$ python3 -q
>>> import numpy as np
>>> np.set_printoptions(precision=1, suppress=True, linewidth=100, sign=" ")
>>> def rd(a):
...     return np.round(a, 1) + 0
... 
>>> u = np.array([1, 3, -1, 3, 0, -2, 2]) + 0.5
>>> J = np.outer(u, u) / (u @ u)
>>> print(rd(J))
[[ 0.1  0.1  0.   0.1  0.  -0.1  0.1]
 [ 0.1  0.3  0.   0.3  0.  -0.1  0.2]
 [ 0.   0.   0.   0.   0.   0.   0. ]
 [ 0.1  0.3  0.   0.3  0.  -0.1  0.2]
 [ 0.   0.   0.   0.   0.   0.   0. ]
 [-0.1 -0.1  0.  -0.1  0.   0.1 -0.1]
 [ 0.1  0.2  0.   0.2  0.  -0.1  0.2]]
>>> # applying it twice changes nothing
>>> print(rd(np.diff(J, axis=0)))
[[ 0.1  0.2  0.   0.2  0.  -0.1  0.1]
 [-0.2 -0.4  0.1 -0.4 -0.1  0.2 -0.3]
 [ 0.2  0.4 -0.1  0.4  0.1 -0.2  0.3]
 [-0.1 -0.3  0.  -0.3  0.   0.1 -0.2]
 [-0.1 -0.2  0.  -0.2  0.   0.1 -0.1]
 [ 0.2  0.4 -0.1  0.4  0.1 -0.2  0.3]]
>>> np.zeros(7, 7)
Traceback (most recent call last):
  File "<python-input-8>", line 1, in <module>
    np.zeros(7, 7)
    ~~~~~~~~^^^^^^
TypeError: Cannot interpret '7' as a data type
>>> print(rd(np.abs(J).max()))
0.3
>>> J[:, 7]
Traceback (most recent call last):
  File "<python-input-10>", line 1, in <module>
    J[:, 7]
    ~^^^^^^
IndexError: index 7 is out of bounds for axis 1 with size 7
>>> print(rd(J.mean(axis=0)))
[ 0.1  0.1  0.   0.1  0.  -0.1  0.1]
>>> print(rd(J - J[0]))
[[ 0.   0.   0.   0.   0.   0.   0. ]
 [ 0.1  0.2  0.   0.2  0.  -0.1  0.1]
 [-0.1 -0.2  0.  -0.2  0.   0.1 -0.1]
 [ 0.1  0.2  0.   0.2  0.  -0.1  0.1]
 [ 0.  -0.1  0.  -0.1  0.   0.  -0.1]
 [-0.1 -0.3  0.  -0.3  0.   0.1 -0.2]
 [ 0.   0.1  0.   0.1  0.   0.   0.1]]
>>> print(rd(J.sum(axis=1)))
[ 0.4  0.9 -0.1  0.9  0.1 -0.4  0.7]
>>> t3 = np.stack([J, -1 * J, J[::-1]])
>>> print(rd(t3.sum(axis=0)))
[[ 0.1  0.2  0.   0.2  0.  -0.1  0.2]
 [-0.1 -0.1  0.  -0.1  0.   0.1 -0.1]
 [ 0.   0.   0.   0.   0.   0.   0. ]
 [ 0.1  0.3  0.   0.3  0.  -0.1  0.2]
 [ 0.   0.   0.   0.   0.   0.   0. ]
 [ 0.1  0.3  0.   0.3  0.  -0.1  0.2]
 [ 0.1  0.1  0.   0.1  0.  -0.1  0.1]]
>>> print(rd(np.linalg.norm(t3, axis=(1, 2))))
[ 1.  1.  1.]
>>> print((t3 @ J.T).shape)
(3, 7, 7)
>>> print(np.linalg.matrix_rank(t3))
[ 1  1  1]
>>> print(rd(np.einsum("bij,cij->bc", t3, t3)))
[[ 1.  -1.   0.2]
 [-1.   1.  -0.2]
 [ 0.2 -0.2  1. ]]
>>> print(t3.shape)
(3, 7, 7)
>>> rk = np.linalg.matrix_rank(J)
>>> print(rk)
1
>>> ns = np.linalg.svd(J)[2][rk:].T
>>> print([int(np.linalg.matrix_rank(np.delete(J, i, axis=0))) for i in range(7)])
[1, 1, 1, 1, 1, 1, 1]
>>> print(ns.shape)
(7, 6)
>>> U, s, Vt = np.linalg.svd(J)
>>> evecs = Vt[:(s > 1e-8).sum()]
>>> rng = np.random.default_rng(547)
>>> vec = J[1] + -1 * J[2] + rng.integers(2) * np.eye(7)[2]
>>> print(rd(vec))
[ 0.2  0.4 -0.1  0.4  0.1 -0.2  0.3]
>>> print(rd(np.linalg.norm(vec - evecs.T @ evecs @ vec)))
0.0
>>> print(np.allclose(evecs.T @ evecs @ vec, vec))
True
>>> print(np.linalg.matrix_rank(np.vstack([J, vec])))
1
>>> print(rd(np.diag(evecs.T @ evecs)))
[ 0.1  0.3  0.   0.3  0.   0.1  0.2]
>>> mat = np.loadtxt("layer8.csv", delimiter=",")
>>> print(mat)
[[ 27.  15. -20. -11.]
 [-36. -21.  24.  12.]
 [ 18.   9. -16. -10.]
 [-18.  -9.  14.   8.]]
>>> U, s, Vt = np.linalg.svd(mat)
>>> print(np.argmax(s[:-1] / (s[1:] + 1e-6)) + 1)
3
>>> other = U[:, :3] @ np.diag(s[:3]) @ Vt[:3]
>>> print(np.linalg.matrix_rank(other))
3
>>> print(rd(np.linalg.norm(mat - other, 2)), rd(s[3]))
0.0 0.0
>>> print(rd(np.linalg.norm(mat - other) / np.linalg.norm(mat)))
0.0
>>> print(np.linalg.cond(mat) > 100)
True
>>> print([round(float(x), 1) for x in np.linalg.svd(mat, compute_uv=False)[:3]])
[73.0, 5.0, 0.5]
>>> K = np.loadtxt("sample3.csv", delimiter=",")
>>> print(K)
[[-5.  2.  1.  1.  1.  3.  4.]
 [-5. -3.  4. -5. -3. -1.  4.]
 [-5.  0.  4.  5.  0.  3.  3.]
 [-5. -3.  4. -5. -3. -1.  4.]
 [-5. -1. -2. -3.  1.  5.  5.]
 [ 1.  0.  4. -4.  3. -1.  4.]
 [ 1.  4.  0. -4.  2.  4. -3.]
 [ 0.  2. -4. -5.  2.  3. -3.]]
>>> print(np.count_nonzero(K))
51
>>> np.zeros(8, 7)
Traceback (most recent call last):
  File "<python-input-48>", line 1, in <module>
    np.zeros(8, 7)
    ~~~~~~~~^^^^^^
TypeError: Cannot interpret '7' as a data type
>>> print(np.abs(K).max())
5.0
>>> print(K.shape)
(8, 7)
>>> def softmax(z):
...     e = np.exp(z - z.max(axis=-1, keepdims=True))
...     return e / e.sum(axis=-1, keepdims=True)
... 
>>> print(rd(softmax(10 * K[4])))
[ 0.   0.   0.   0.   0.   0.5  0.5]
>>> print(rd(softmax(K).sum(axis=1)))
[ 1.  1.  1.  1.  1.  1.  1.  1.]
>>> att = K @ K.T / np.sqrt(7)
>>> print(rd(softmax(att)[4] @ K))
[-5. -1. -2. -3.  1.  5.  5.]
>>> u, r1 = K[5], K[6]
>>> print(u @ u)
59.0
>>> print(u @ r1)
7.0
>>> pr = (u @ r1) / (u @ u) * u
>>> print(rd(np.linalg.norm(u + r1) ** 2 + np.linalg.norm(u - r1) ** 2))
242.0
>>> print(rd(pr))
[ 0.1  0.   0.5 -0.5  0.4 -0.1  0.5]
>>> other = K / np.linalg.norm(K, axis=1, keepdims=True)
>>> gram = other @ other.T
>>> print((gram - 2 * np.eye(8)).round(6).argmax(axis=1))
[ 2  3  0  1  0  1  7  6]
>>> print(rd(gram[3]))
[ 0.4  1.   0.3  1.   0.5  0.5 -0.2 -0.2]
>>> E = np.loadtxt("run17.csv", delimiter=",")
>>> print(E)
[[ -2.1  -3.2  -4.2 -10.7 -14.4   6.6]
 [ -4.7  -5.5   0.1  16.8  -7.9   1.1]
 [ -3.5   8.7  14.6  -0.9   4.   -9.1]
 [  8.6   0.3  10.5 -14.    3.8  -2.6]
 [ 10.5  -3.4  12.    1.    9.5  -6.4]
 [ 13.1  10.7  -4.2  -4.2  -7.3   5. ]
 [ -9.7  -4.7   0.8  -2.7 -12.7  10.7]
 [ 10.1  -5.8  -2.5   8.2  -8.8 -10.6]
 [-11.1  -3.9  -9.2   2.6  -5.  -12. ]
 [ -0.1   6.4  12.6 -10.5   7.6   5.7]
 [-14.6   4.4  -7.5   9.6  -2.3  -3.7]
 [ -9.3  -9.    6.3  11.8  -7.1   1.5]
 [  2.4  10.   12.9   7.2   6.2  -6.1]
 [ -3.5  14.5   7.3  -7.   -6.8  -5.4]
 [  0.    0.3  13.3   9.8   8.6   7.3]
 [ -1.2  15.3   5.8  -6.6   1.6   9.1]
 [  6.7  10.5  10.8  -1.2   4.7 -10.3]
 [ -4.1  -4.7   3.8   6.2   6.1 -16.5]
 [  3.5 -12.    9.2  -2.7 -11.9  -3. ]
 [-11.1   7.4   4.4  12.9  -3.7   4.9]
 [-12.5  -8.5  -5.1   8.8  -8.2  -0.8]
 [ 13.1  12.9   0.5  -1.1   6.7  -4.1]
 [  5.7 -10.2   5.6  13.9   5.9   1.8]
 [ -8.7  -2.9   1.   -8.3  -2.8 -15.4]
 [ -6.1 -13.1  -2.5   6.6  -5.4  10.6]]
>>> Xc = (E - E.mean(axis=0)) / E.std(axis=0)
>>> print(np.argwhere(np.abs(Xc) > 2))
[]
>>> b = np.linalg.lstsq(np.delete(Xc, 3, axis=1), Xc[:, 3])[0]
>>> print(rd(1 - np.var(Xc[:, 3] - np.delete(Xc, 3, axis=1) @ b)))
0.3
>>> D = np.linalg.norm(E[:, None] - E[None], axis=-1)
>>> print(np.unravel_index(D.round(6).argmax(), D.shape))
(np.int64(16), np.int64(24))
>>> print(np.flatnonzero(D[23] < D.mean() / 2))
[ 23]
>>> print(D.shape)
(25, 25)
>>> print((D + 1e9 * np.eye(25)).round(6).argmin(axis=1))
[  6  11  12   9  16  21   0  18  10  15   8   1  16   2  22   9  12  23   7  10  11  16  14   8
  20]
>>> X = np.load("block8.npy")
>>> print(X)
[[  1.8  -1.5   8.8  19.   19.4]
 [  3.3  -3.4   3.1  -0.9 -18.1]
 [-11.7  -1.3   6.9   4.9   5. ]
 [ 11.2  -3.3  -8.7  25.8  35.9]
 [ -8.1   3.7  -0.5 -12.5 -16.1]
 [ 16.6  -2.5  -0.4  10.5  30.2]
 [  9.3  -8.8   4.6  18.1 -10.3]
 [  3.6   4.9 -16.6  11.4  29.6]
 [  1.6 -10.    3.4  13.9  16.9]
 [ -6.6  -5.3   1.3   9.4   6.1]
 [ -4.3   0.7   4.6   0.3  28.4]
 [  1.1  -2.2  -4.3  20.9  29.5]
 [ 11.9 -19.4 -14.4  18.5  11.3]
 [  0.8 -15.1  22.7  27.1   7.1]
 [ -0.1   7.9 -18.9 -19.3   1. ]
 [  7.9  -6.9  -2.7   7.4   5.4]
 [ -1.6   2.6  -7.2  -9.5  -5.9]
 [  4.5  -9.2  15.4  16.3   0.5]
 [ 13.6   4.7 -24.5  -3.4  11.8]
 [  3.7  -0.8  25.  -11.7 -24.8]
 [-11.9 -12.9  -7.8  12.3 -18. ]
 [ -7.   -6.5  -0.6  11.6  -4.4]
 [  4.8  10.1 -20.3  -6.4  -3.6]]
>>> lab = X[:, 1] > np.median(X[:, 1])
>>> u = X[lab].mean(axis=0) - X[~lab].mean(axis=0)
>>> print(rd(u))
[ -3.2  11.2  -5.6 -14.7   1.5]
>>> A = np.loadtxt("a.csv", delimiter=",")
>>> print(A)
[[ 2.  0.  2.  0.  0.  0.  2.]
 [ 0.  0.  0.  0.  0.  0. -2.]
 [ 0.  1.  0.  0.  0.  1.  0.]
 [ 0.  0. -2.  0.  0.  0.  0.]
 [ 0.  0.  2.  0.  1.  0.  0.]
 [ 0.  0.  1.  0.  0.  0.  0.]
 [-1.  0.  0.  0.  2.  0.  0.]]
>>> rk = np.linalg.matrix_rank(A)
>>> print(rk)
5
>>> ns = np.linalg.svd(A)[2][rk:].T
>>> print([int(np.linalg.matrix_rank(A[:i])) for i in range(1, len(A) + 1)])
[1, 2, 3, 4, 5, 5, 5]
>>> print(np.linalg.matrix_rank(A.T @ A), np.linalg.matrix_rank(A @ A.T))
5 5
>>> print(rd(ns @ ns.T))
[[ 0.   0.   0.   0.   0.   0.   0. ]
 [ 0.   0.5  0.   0.   0.  -0.5  0. ]
 [ 0.   0.   0.   0.   0.   0.   0. ]
 [ 0.   0.   0.   1.   0.   0.   0. ]
 [ 0.   0.   0.   0.   0.   0.   0. ]
 [ 0.  -0.5  0.   0.   0.   0.5  0. ]
 [ 0.   0.   0.   0.   0.   0.   0. ]]
>>> print(rd(A @ ns))
[[ 0.  0.]
 [ 0.  0.]
 [ 0.  0.]
 [ 0.  0.]
 [ 0.  0.]
 [ 0.  0.]
 [ 0.  0.]]
>>> print(np.allclose(A @ ns, 0))
True
>>> print([int(np.linalg.matrix_rank(A[:, :j + 1])) for j in range(7)])
[1, 2, 3, 3, 4, 4, 5]
>>> print([int(np.linalg.matrix_rank(np.delete(A, i, axis=0))) for i in range(7)])
[5, 5, 4, 5, 5, 5, 5]
>>> print(np.allclose(A[:-1].T @ np.linalg.lstsq(A[:-1].T, A[-1])[0], A[-1]))
True
>>> print(rd(A @ np.linalg.pinv(A) @ A))
[[ 2.  0.  2.  0.  0.  0.  2.]
 [ 0.  0.  0.  0.  0.  0. -2.]
 [ 0.  1.  0.  0.  0.  1.  0.]
 [ 0.  0. -2.  0.  0.  0.  0.]
 [ 0.  0.  2.  0.  1.  0.  0.]
 [ 0.  0.  1.  0.  0.  0.  0.]
 [-1.  0.  0.  0.  2.  0.  0.]]
>>> print(np.abs(np.diag(np.linalg.qr(A)[1])) > 1e-9)
[ True  True  True False  True False  True]
>>> U, s, Vt = np.linalg.svd(A)
>>> print(rd(s))
[ 4.2  2.8  2.1  1.4  1.   0.   0. ]
>>> other = U[:, :5] @ np.diag(s[:5]) @ Vt[:5]
>>> print(rd(np.linalg.norm(A - other) / np.linalg.norm(A)))
0.0
>>> print(rd(np.abs(A - other).max()))
0.0
>>> lab = rng.permutation(7)
>>> print(lab)
[ 0  6  3  2  5  4  1]
>>> other = A[lab][:, lab]
>>> print(np.diag(other))
[ 2.  0.  0.  0.  0.  1.  0.]
>>> other = A / np.sqrt((A ** 2).mean(axis=1, keepdims=True))
>>> print(rd(np.linalg.norm(other, axis=1)))
[ 2.6  2.6  2.6  2.6  2.6  2.6  2.6]
>>> print(rd(A - A.mean(axis=1, keepdims=True)))
[[ 1.1 -0.9  1.1 -0.9 -0.9 -0.9  1.1]
 [ 0.3  0.3  0.3  0.3  0.3  0.3 -1.7]
 [-0.3  0.7 -0.3 -0.3 -0.3  0.7 -0.3]
 [ 0.3  0.3 -1.7  0.3  0.3  0.3  0.3]
 [-0.4 -0.4  1.6 -0.4  0.6 -0.4 -0.4]
 [-0.1 -0.1  0.9 -0.1 -0.1 -0.1 -0.1]
 [-1.1 -0.1 -0.1 -0.1  1.9 -0.1 -0.1]]
>>> feats = np.load("dump.npy")
>>> print(feats)
[[ 6.2  3.7  3.3  7.3  2.3]
 [-2.1  6.1  5.8  9.9 -2. ]
 [ 3.4  3.1 10.5  6.9  0.8]
 [ 3.6  3.8  5.3  9.9  0.9]
 [-1.1  4.1 13.4  9.1 -2.5]
 [-3.7  6.   6.4 15.6 -4.7]
 [-3.9  6.1  6.1 12.  -1.5]
 [-0.1  4.3  8.7 12.5 -1.7]
 [ 4.9  3.4 13.9 -0.2 -1.9]
 [ 2.   6.5  3.1  9.6 -7.2]
 [ 0.   5.7  7.1 12.4 -7.2]
 [ 5.5  3.9  7.4  4.4 -0.5]
 [ 3.2  4.4 10.9  2.  -2.2]
 [-0.5  6.   5.7 12.4 -6.3]
 [-0.8  6.2  4.7 10.2 -3.8]
 [-3.3  7.5  0.5 15.  -4.8]]
>>> Xc = (feats - feats.mean(axis=0)) / feats.std(axis=0)
>>> print(np.argwhere(np.abs(Xc) > 2))
[[ 8  3]]
>>> b = np.linalg.lstsq(np.delete(Xc, 0, axis=1), Xc[:, 0])[0]
>>> print(rd(1 - np.var(Xc[:, 0] - np.delete(Xc, 0, axis=1) @ b)))
1.0
>>> print(np.abs(b).argmax())
0
